% python3 -q
>>> import numpy as np
>>> from numpy import linalg as LA
>>> np.set_printoptions(precision=2, suppress=True, linewidth=200)
>>> tidy = lambda a: np.round(a, 2) + 0
>>> arr = np.loadtxt("m.csv", delimiter=",")
>>> print(arr)
[[-13.52  -8.12   6.76  10.27]
 [  9.78   9.94  11.18   8.97]
 [ -4.35  10.96  13.34   9.11]
 [ 14.88 -12.15  -5.11  -2.17]
 [ -0.7    0.2  -10.01  17.3 ]
 [  0.66  15.89 -10.87  -5.37]
 [-14.37   8.51  10.75   2.35]
 [  6.5    5.01 -14.47 -11.11]
 [-16.73   8.8   -6.52  -0.16]
 [  9.31  17.23  -3.44   2.11]
 [ 12.99  -0.31   4.83  14.41]
 [-10.27   8.39  14.97   0.31]
 [ -1.55  18.45   7.2   -2.32]
 [ -8.38  -9.13  -0.12 -15.7 ]
 [ 10.53  -5.05 -11.   -11.95]
 [ -3.18  14.02  13.81   1.64]
 [  6.95 -12.81  13.62   1.54]
 [ -3.29  15.71  -8.76  -8.11]
 [  7.06  -3.89 -18.06   2.98]
 [  8.44  -2.3   10.88  14.32]
 [ 15.64  -7.17  -0.54 -10.19]
 [-13.82  -9.45 -10.54   2.96]
 [  0.17   5.39  16.44  10.03]
 [  2.05  17.37  -8.86   3.93]
 [  1.27  -8.25  -5.85  17.21]
 [  9.46   9.59 -11.17  -9.68]]
>>> Q, r_ = LA.qr(arr)
>>> print(tidy(np.abs(np.diag(r_))))
[48.1  53.87 53.03 44.36]
>>> print(tidy(Q @ r_))
[[-13.52  -8.12   6.76  10.27]
 [  9.78   9.94  11.18   8.97]
 [ -4.35  10.96  13.34   9.11]
 [ 14.88 -12.15  -5.11  -2.17]
 [ -0.7    0.2  -10.01  17.3 ]
 [  0.66  15.89 -10.87  -5.37]
 [-14.37   8.51  10.75   2.35]
 [  6.5    5.01 -14.47 -11.11]
 [-16.73   8.8   -6.52  -0.16]
 [  9.31  17.23  -3.44   2.11]
 [ 12.99  -0.31   4.83  14.41]
 [-10.27   8.39  14.97   0.31]
 [ -1.55  18.45   7.2   -2.32]
 [ -8.38  -9.13  -0.12 -15.7 ]
 [ 10.53  -5.05 -11.   -11.95]
 [ -3.18  14.02  13.81   1.64]
 [  6.95 -12.81  13.62   1.54]
 [ -3.29  15.71  -8.76  -8.11]
 [  7.06  -3.89 -18.06   2.98]
 [  8.44  -2.3   10.88  14.32]
 [ 15.64  -7.17  -0.54 -10.19]
 [-13.82  -9.45 -10.54   2.96]
 [  0.17   5.39  16.44  10.03]
 [  2.05  17.37  -8.86   3.93]
 [  1.27  -8.25  -5.85  17.21]
 [  9.46   9.59 -11.17  -9.68]]
>>> print(np.allclose(r_.T @ r_, arr.T @ arr))
True
>>> print(Q.shape, r_.shape)
(26, 4) (4, 4)
>>> print(np.trace(Q @ Q.T))
4.0
>>> t = np.radians(45)
>>> r_ = np.eye(4)
>>> r_[1, 1] = r_[3, 3] = np.cos(t)
>>> r_[1, 3], r_[3, 1] = -np.sin(t), np.sin(t)
>>> print(tidy(r_))
[[ 1.    0.    0.    0.  ]
 [ 0.    0.71  0.   -0.71]
 [ 0.    0.    1.    0.  ]
 [ 0.    0.71  0.    0.71]]
>>> A2 = arr @ r_.T
>>> print(np.allclose(arr @ arr.T, A2 @ A2.T))
True
>>> Xs = arr - arr.mean(axis=0)
>>> U, s, Vt = LA.svd(Xs, full_matrices=False)
>>> print(tidy(Vt[0] * np.sign(Vt[0, np.abs(Vt[0]).argmax()])))
[-0.36  0.21  0.78  0.47]
>>> print(np.searchsorted(np.cumsum(s ** 2) / (s ** 2).sum(), 0.9) + 1)
4
>>> print((np.sign(U[:, 0]) == np.sign(U[0, 0])).astype(int))
[1 1 1 0 0 0 1 0 1 0 1 1 1 0 0 1 1 0 0 1 0 0 1 0 1 0]
>>> print(LA.matrix_rank(Xs))
4
>>> J = np.load("dump.npy")
>>> print(J)
[[1.   0.2  0.04 0.01 0.   0.  ]
 [0.2  1.   0.2  0.04 0.01 0.  ]
 [0.04 0.2  1.   0.2  0.04 0.01]
 [0.01 0.04 0.2  1.   0.2  0.04]
 [0.   0.01 0.04 0.2  1.   0.2 ]
 [0.   0.   0.01 0.04 0.2  1.  ]]
>>> vec = np.ones(6)
>>> for _ in range(3):
...     vec = J @ vec
...     vec /= LA.norm(vec)
...     print(round(vec @ J @ vec, 2))
... 
1.41
1.42
1.42
>>> print(tidy(LA.eigvalsh(J)[-1]))
1.42
>>> Lm = LA.cholesky(J)
>>> print(tidy(np.prod(np.diag(Lm)) ** 2), tidy(LA.det(J)))
0.82 0.82
>>> print(tidy(Lm))
[[1.   0.   0.   0.   0.   0.  ]
 [0.2  0.98 0.   0.   0.   0.  ]
 [0.04 0.2  0.98 0.   0.   0.  ]
 [0.01 0.04 0.2  0.98 0.   0.  ]
 [0.   0.01 0.04 0.2  0.98 0.  ]
 [0.   0.   0.01 0.04 0.2  0.98]]
>>> print(tidy(Lm @ Lm.T))
[[1.   0.2  0.04 0.01 0.   0.  ]
 [0.2  1.   0.2  0.04 0.01 0.  ]
 [0.04 0.2  1.   0.2  0.04 0.01]
 [0.01 0.04 0.2  1.   0.2  0.04]
 [0.   0.01 0.04 0.2  1.   0.2 ]
 [0.   0.   0.01 0.04 0.2  1.  ]]
>>> print(tidy(np.diag(Lm) ** 2))
[1.   0.96 0.96 0.96 0.96 0.96]
>>> rng = np.random.default_rng(611)
>>> A2 = J + rng.integers(-2, 3, (6, 2)) @ rng.integers(-2, 3, (2, 6))
>>> print(A2)
[[-1.   -4.8  -1.96  0.01 -2.    2.  ]
 [ 4.2  -1.    4.2   4.04  0.01  4.  ]
 [-1.96  1.2  -1.   -1.8   0.04 -1.99]
 [-7.99 -1.96 -7.8  -5.   -1.8  -3.96]
 [-2.   -1.99 -1.96 -0.8   0.    0.2 ]
 [ 4.    1.    4.01  3.04  1.2   3.  ]]
>>> print(np.abs(A2 - J).sum(axis=1))
[13. 18.  9. 30.  8. 15.]
>>> A = np.array([[-8.0, 8.0, -3.0], [-10.0, 13.0, -6.0], [-10.0, 14.0, -7.0]])
>>> print(A)
[[ -8.   8.  -3.]
 [-10.  13.  -6.]
 [-10.  14.  -7.]]
>>> w, evecs = LA.eig(A)
>>> print(tidy(np.sort(LA.eigvals(A @ A))))
[1. 4. 9.]
>>> print(tidy(A @ evecs[:, 0] - w[0] * evecs[:, 0]))
[0. 0. 0.]
>>> print(tidy(np.prod(w)))
6.0
>>> print(tidy(w))
[ 2. -3. -1.]
>>> labels = rng.permutation(3)
>>> print(labels)
[2 0 1]
>>> A2 = A[labels][:, labels]
>>> print(tidy(np.sort(np.abs(LA.eigvals(A2)))))
[1. 2. 3.]
>>> print(np.diag(A2))
[-7. -8. 13.]
>>> print(np.trace(A2))
-2.0
